>>> import numpy as np
>>> import numpy.linalg as la
>>> np.set_printoptions(suppress=True, linewidth=200)
>>> J = np.cumsum(np.array([[3, 0, 8],
...     [7, 4, 3],
...     [8, 1, 4],
...     [5, 9, 4],
...     [7, 6, 1],
...     [5, 7, 5],
...     [6, 2, 2],
...     [4, 4, 0],
...     [5, 2, 8],
...     [2, 0, 6],
...     [1, 6, 0],
...     [7, 9, 4],
...     [2, 4, 8],
...     [6, 7, 4],
...     [2, 5, 0],
...     [6, 2, 2]]), axis=0)
>>> J
array([[ 3,  0,  8],
       [10,  4, 11],
       [18,  5, 15],
       [23, 14, 19],
       [30, 20, 20],
       [35, 27, 25],
       [41, 29, 27],
       [45, 33, 27],
       [50, 35, 35],
       [52, 35, 41],
       [53, 41, 41],
       [60, 50, 45],
       [62, 54, 53],
       [68, 61, 57],
       [70, 66, 57],
       [76, 68, 59]])
>>> D = la.norm(J[:, None] - J[None], axis=-1)
>>> la.matrix_rank(D ** 2)
np.int64(5)
>>> (D + 1e9 * np.eye(16)).round(6).argmin(axis=1)
array([ 1,  0,  1,  4,  3,  6,  7,  6,  9, 10,  9, 12, 11, 14, 13, 14])
>>> D.mean(axis=1).argmax()
np.int64(0)
>>> np.flatnonzero(D[8] < D.mean() / 2)
array([ 5,  6,  7,  8,  9, 10])
>>> D[8].round(6).argsort(kind="stable")[:4]
array([ 8,  9, 10,  7])
>>> D.shape
(16, 16)
>>> vec = np.array([-4, 7, 2])
>>> target = J @ vec
>>> np.round(la.lstsq(J, target)[0], 3)
array([-4.,  7.,  2.])
>>> np.round(la.pinv(J) @ J, 3) + 0
array([[1., 0., 0.],
       [0., 1., 0.],
       [0., 0., 1.]])
>>> target
array([  4,  10,  -7,  44,  60,  99,  93, 105, 115, 119, 157, 200, 236, 269, 296, 290])
>>> rng = np.random.default_rng(910394)
>>> target = target + 0.3 * rng.normal(size=16)
>>> target.round(3)
array([  4.203,  10.065,  -6.725,  44.573,  60.213,  99.066,  92.833, 104.657, 115.32 , 119.108, 156.736, 199.732, 236.296, 269.012, 295.935, 290.388])
>>> beta, *_ = la.lstsq(J, target)
>>> beta.round(3)
array([-4.011,  6.981,  2.037])
>>> np.round(J.T @ (target - J @ beta), 3) + 0
array([0., 0., 0.])
>>> cen = (J - J.mean(axis=0)) / J.std(axis=0)
>>> print(np.argwhere(np.abs(cen) > 2))
[]
>>> beta = la.lstsq(np.delete(cen, 0, axis=1), cen[:, 0])[0]
>>> np.round(1 - np.var(cen[:, 0] - np.delete(cen, 0, axis=1) @ beta), 3)
np.float64(0.972)
>>> np.abs(beta).argmax()
np.int64(0)
>>> q, _ = la.qr(np.array([[-0.2, -0.1, 0.2, 0.1],
...     [-2.0, 0.4, 1.1, -0.8],
...     [0.5, 1.1, 1.4, -1.4],
...     [0.1, 0.2, -1.2, -0.1]]))
>>> evals = np.array([2, 1, 2, 8])
>>> M = q @ np.diag(evals) @ q.T
>>> M.round(3)
array([[ 7.706, -0.377,  0.548,  1.139],
       [-0.377,  1.963, -0.273, -0.123],
       [ 0.548, -0.273,  1.14 , -0.073],
       [ 1.139, -0.123, -0.073,  2.191]])
>>> M2 = M / np.sqrt((M ** 2).mean(axis=1, keepdims=True))
>>> print(la.matrix_rank(M - M.mean(axis=1, keepdims=True)))
3
>>> M2[1].round(3)
array([-0.373,  1.943, -0.271, -0.121])
>>> np.round(la.norm(M2, axis=1), 3)
array([2., 2., 2., 2.])
>>> evals, vecs = la.eigh(M)
>>> np.round(la.svd(M, compute_uv=False), 3)
array([8., 2., 2., 1.])
>>> evals.round(3)
array([1., 2., 2., 8.])
>>> np.round(np.abs(vecs[:, -1]), 3)
array([0.976, 0.068, 0.079, 0.192])
>>> np.round(la.eigvalsh(M @ M), 3)
array([ 1.,  4.,  4., 64.])
>>> np.round(vecs.T @ vecs, 3) + 0
array([[1., 0., 0., 0.],
       [0., 1., 0., 0.],
       [0., 0., 1., 0.],
       [0., 0., 0., 1.]])
>>> np.unique(evals.round(6) + 0, return_counts=True)[1]
array([1, 2, 1])
>>> np.round(evals.sum(), 3), np.trace(M)
(np.float64(13.0), np.float64(13.0))
>>> F = np.array([[1.4, -0.2, 0.0],
...     [1.0, 0.5, 0.7],
...     [-0.6, -0.8, -0.1],
...     [1.1, -0.1, 1.3],
...     [0.3, -0.8, 3.2],
...     [0.1, 0.2, 0.3],
...     [-1.0, -0.4, -0.8],
...     [-0.1, -0.4, 0.9],
...     [-0.3, -0.5, 0.6],
...     [0.0, 0.9, -0.2],
...     [-2.1, -0.6, -2.7],
...     [1.9, 0.6, -0.5],
...     [0.0, 0.9, -0.5],
...     [1.2, 0.3, -0.3],
...     [0.3, -2.9, 1.7]])
>>> D = la.norm(F[:, None] - F[None], axis=-1)
>>> la.matrix_rank(D ** 2)
np.int64(5)
>>> print(D.shape)
(15, 15)
>>> D[13].round(6).argsort(kind="stable")[:4]
array([13,  0, 11,  1])
>>> labels = F[:, 2] > np.median(F[:, 2])
>>> u = F[labels].mean(axis=0) - F[~labels].mean(axis=0)
>>> round((((F - F.mean(axis=0)) @ u > 0) == labels).mean(), 3)
np.float64(0.933)
>>> labels.astype(int)
array([0, 1, 0, 1, 1, 1, 0, 1, 1, 0, 0, 0, 0, 0, 1])
>>> X = np.array([[0.0, 2.0], [2.0, 0.0]])
>>> cen = (F - F.mean(axis=0)) / F.std(axis=0)
>>> np.argwhere(np.abs(cen) > 2)
array([[ 4,  2],
       [10,  0],
       [10,  2],
       [14,  1]])
>>> cen.std(axis=0)
array([1., 1., 1.])
>>> beta = la.lstsq(np.delete(cen, 1, axis=1), cen[:, 1])[0]
>>> np.round(1 - np.var(cen[:, 1] - np.delete(cen, 1, axis=1) @ beta), 3)
np.float64(0.328)
>>> np.abs(beta).argmax()
np.int64(1)
>>> evals, vecs = la.eigh(X)
>>> vec = np.array([-3, -3])
>>> np.round(vecs * np.maximum(evals, 0) @ vecs.T, 3)
array([[1., 1.],
       [1., 1.]])
>>> (np.sign(vecs[:, -1].round(6)) == np.sign(vecs[0, -1].round(6))).astype(int)
array([1, 1])
>>> np.round(vecs * np.abs(evals) @ vecs.T, 3) + 0
array([[2., 0.],
       [0., 2.]])
>>> np.abs(X).sum(axis=1).max(), np.abs(evals).max()
(np.float64(2.0), np.float64(2.0))
>>> X.reshape(2, -1)
array([[0., 2.],
       [2., 0.]])
>>> t3 = X.reshape(2, 2, -1)
>>> np.einsum("ihd,ihd->ih", t3, t3)
array([[0., 4.],
       [4., 0.]])
>>> t3.sum(axis=1)
array([[2.],
       [2.]])
>>> t3.shape
(2, 2, 1)
>>> t3.transpose(1, 0, 2)
array([[[0.],
        [2.]],

       [[2.],
        [0.]]])
>>> M2 = X / np.sqrt((X ** 2).mean(axis=1, keepdims=True))
>>> M2[0].round(3)
array([0.   , 1.414])
>>> la.matrix_rank(M2) == la.matrix_rank(X)
np.True_
>>> la.matrix_rank(X - X.mean(axis=1, keepdims=True))
np.int64(1)
>>> E = np.loadtxt("mat.csv", delimiter=",")
>>> E
array([[14., 28., 21.],
       [15., 29., 13.],
       [ 8., 14., 21.],
       [19., 41., 29.],
       [18., 36., 13.],
       [18., 36., 13.],
       [12., 22., 13.],
       [20., 42., 21.],
       [21., 43., 13.],
       [16., 32., 17.],
       [ 8., 12.,  9.],
       [ 6.,  8., 13.],
       [14., 26.,  9.],
       [19., 39., 17.],
       [11., 19.,  9.],
       [19., 41., 29.],
       [14., 28., 21.],
       [ 5.,  5.,  9.],
       [22., 48., 29.],
       [14., 28., 21.],
       [19., 39., 17.],
       [21., 43., 13.],
       [17., 33.,  9.],
       [17., 33.,  9.],
       [12., 22., 13.],
       [13., 25., 17.]])
>>> q, vecs = la.qr(E[:, :2])[0], la.qr(E[:, 2:])[0]
>>> sigma = la.svd(q.T @ vecs, compute_uv=False)
>>> np.round(np.degrees(np.arccos(sigma.clip(0, 1))), 3)
array([21.017])
>>> sigma.round(3)
array([0.933])
>>> def softmax(z):
...     e = np.exp(z - z.max(axis=-1, keepdims=True))
...     return e / e.sum(axis=-1, keepdims=True)
... 
>>> print(np.round(softmax(J[0]), 3) + 0)
[0.007 0.    0.993]
>>> np.round(softmax(J[0] + 2), 3) + 0
array([0.007, 0.   , 0.993])
>>> np.round(softmax(J).sum(axis=1), 3)
array([1., 1., 1., 1., 1., 1., 1., 1., 1., 1., 1., 1., 1., 1., 1., 1.])
>>> att = J @ J.T / np.sqrt(3)
>>> print(softmax(att).round(6).argmax(axis=1))
[15 15 15 15 15 15 15 15 15 15 15 15 15 15 15 15]
>>> np.round(softmax(att)[0] @ J, 3)
array([76., 68., 59.])
>>> hat = E @ la.solve(E.T @ E, E.T)
>>> np.round(hat @ E[:, 0], 3)
array([14., 15.,  8., 19., 18., 18., 12., 20., 21., 16.,  8.,  6., 14., 19., 11., 19., 14.,  5., 22., 14., 19., 21., 17., 17., 12., 13.])
>>> print(round(float(np.trace(hat)), 3))
3.0
>>> np.allclose(hat @ hat, hat)
True
>>> np.round(la.eigvalsh(hat), 3) + 0
array([0., 0., 0., 0., 0., 0., 0., 0., 0., 0., 0., 0., 0., 0., 0., 0., 0., 0., 0., 0., 0., 0., 0., 1., 1., 1.])
>>> (X + X.T) / 2
array([[0., 2.],
       [2., 0.]])
>>> np.allclose(X, X.T)
True
>>> np.round(la.det(X), 3)
np.float64(-4.0)
>>> print(X @ X)
[[4. 0.]
 [0. 4.]]
>>> M2 = np.c_[E[:, :2] @ np.array([[-8, -5], [-7, 1]]), np.array([0, 3, 3, 1, 1, 1, 1, 0, 3, 3, 1, 2, 1, 2, 0, 1, 2, 1, 1, 2, 3, 0, 2, 3, 3, 3])]
>>> M2
array([[-308.,  -42.,    0.],
       [-323.,  -46.,    3.],
       [-162.,  -26.,    3.],
       [-439.,  -54.,    1.],
       [-396.,  -54.,    1.],
       [-396.,  -54.,    1.],
       [-250.,  -38.,    1.],
       [-454.,  -58.,    0.],
       [-469.,  -62.,    3.],
       [-352.,  -48.,    3.],
       [-148.,  -28.,    1.],
       [-104.,  -22.,    2.],
       [-294.,  -44.,    1.],
       [-425.,  -56.,    2.],
       [-221.,  -36.,    0.],
       [-439.,  -54.,    1.],
       [-308.,  -42.,    2.],
       [ -75.,  -20.,    1.],
       [-512.,  -62.,    1.],
       [-308.,  -42.,    2.],
       [-425.,  -56.,    3.],
       [-469.,  -62.,    0.],
       [-367.,  -52.,    2.],
       [-367.,  -52.,    3.],
       [-250.,  -38.,    3.],
       [-279.,  -40.,    3.]])
>>> np.round(la.lstsq(E, M2[:, 0])[0], 3) + 0
array([-8., -7.,  0.])
>>> la.matrix_rank(np.c_[E, M2])
np.int64(4)
>>> M2 = np.array([[2, 2], [-1, 2]])
>>> basis = np.array([[-1, -1, -1], [-1, -3, 0], [2, -3, 3]])
>>> mat = np.kron(M2, basis)
>>> mat
array([[-2, -2, -2, -2, -2, -2],
       [-2, -6,  0, -2, -6,  0],
       [ 4, -6,  6,  4, -6,  6],
       [ 1,  1,  1, -2, -2, -2],
       [ 1,  3,  0, -2, -6,  0],
       [-2,  3, -3,  4, -6,  6]])
>>> G = mat.T @ mat
>>> np.allclose(G, G.T)
True
>>> np.round(la.eigvalsh(G)[::-1], 3)
array([226.985, 100.882,  87.685,  38.971,   0.33 ,   0.147])
>>> G
array([[ 30, -10,  35,  12,  -4,  14],
       [-10,  95, -40,  -4,  38, -16],
       [ 35, -40,  50,  14, -16,  20],
       [ 12,  -4,  14,  48, -16,  56],
       [ -4,  38, -16, -16, 152, -64],
       [ 14, -16,  20,  56, -64,  80]])
>>> print(np.diag(G))
[ 30  95  50  48 152  80]
>>> (mat @ mat.T).shape
(6, 6)
>>> data = np.load("out19.npy")
>>> data
array([[ 5,  5,  5,  5],
       [ 5, 10, 10, 10],
       [ 5, 10, 15, 15],
       [ 5, 10, 15, 20]])
>>> labels = rng.permutation(4)
>>> labels
array([3, 1, 0, 2])
>>> M2 = data[labels][:, labels]
>>> np.diag(M2)
array([20, 10,  5, 15])
>>> M2
array([[20, 10,  5, 15],
       [10, 10,  5, 10],
       [ 5,  5,  5,  5],
       [15, 10,  5, 15]])
>>> round(float(la.det(M2)), 3), np.round(la.det(data[labels]), 3)
(625.0, np.float64(625.0))
>>> vec = np.array([-2, 1, -2, -1])
>>> target = data @ vec
>>> beta, lr = np.zeros(4), 1 / la.norm(data, 2) ** 2
>>> for i in range(30):
...     beta -= lr * data.T @ (data @ beta - target)
...     if i % 5 == 0: print(i, round(la.norm(data @ beta - target), 3))
... 
0 3.86
5 3.832
10 3.804
15 3.777
20 3.75
25 3.722
>>> print(beta.round(3))
[-0.496 -0.719 -1.074 -1.215]
>>> u, g = data[2], data[3]
>>> u @ u
np.int64(575)
>>> p = (u @ g) / (u @ u) * u
>>> la.matrix_rank(np.outer(u, g))
np.int64(1)
>>> p.round(3)
array([ 5.652, 11.304, 16.957, 16.957])
>>> print(np.round((g - p) @ u, 3))
0.0
>>> np.unravel_index(np.abs(data).argmax(), data.shape)
(np.int64(3), np.int64(3))
>>> data.sum(axis=0)
array([20, 35, 45, 50])
>>> data.mean(axis=0)
array([ 5.  ,  8.75, 11.25, 12.5 ])
>>> data - data[0]
array([[ 0,  0,  0,  0],
       [ 0,  5,  5,  5],
       [ 0,  5, 10, 10],
       [ 0,  5, 10, 15]])
>>> np.diff(data, axis=0)
array([[0, 5, 5, 5],
       [0, 0, 5, 5],
       [0, 0, 0, 5]])
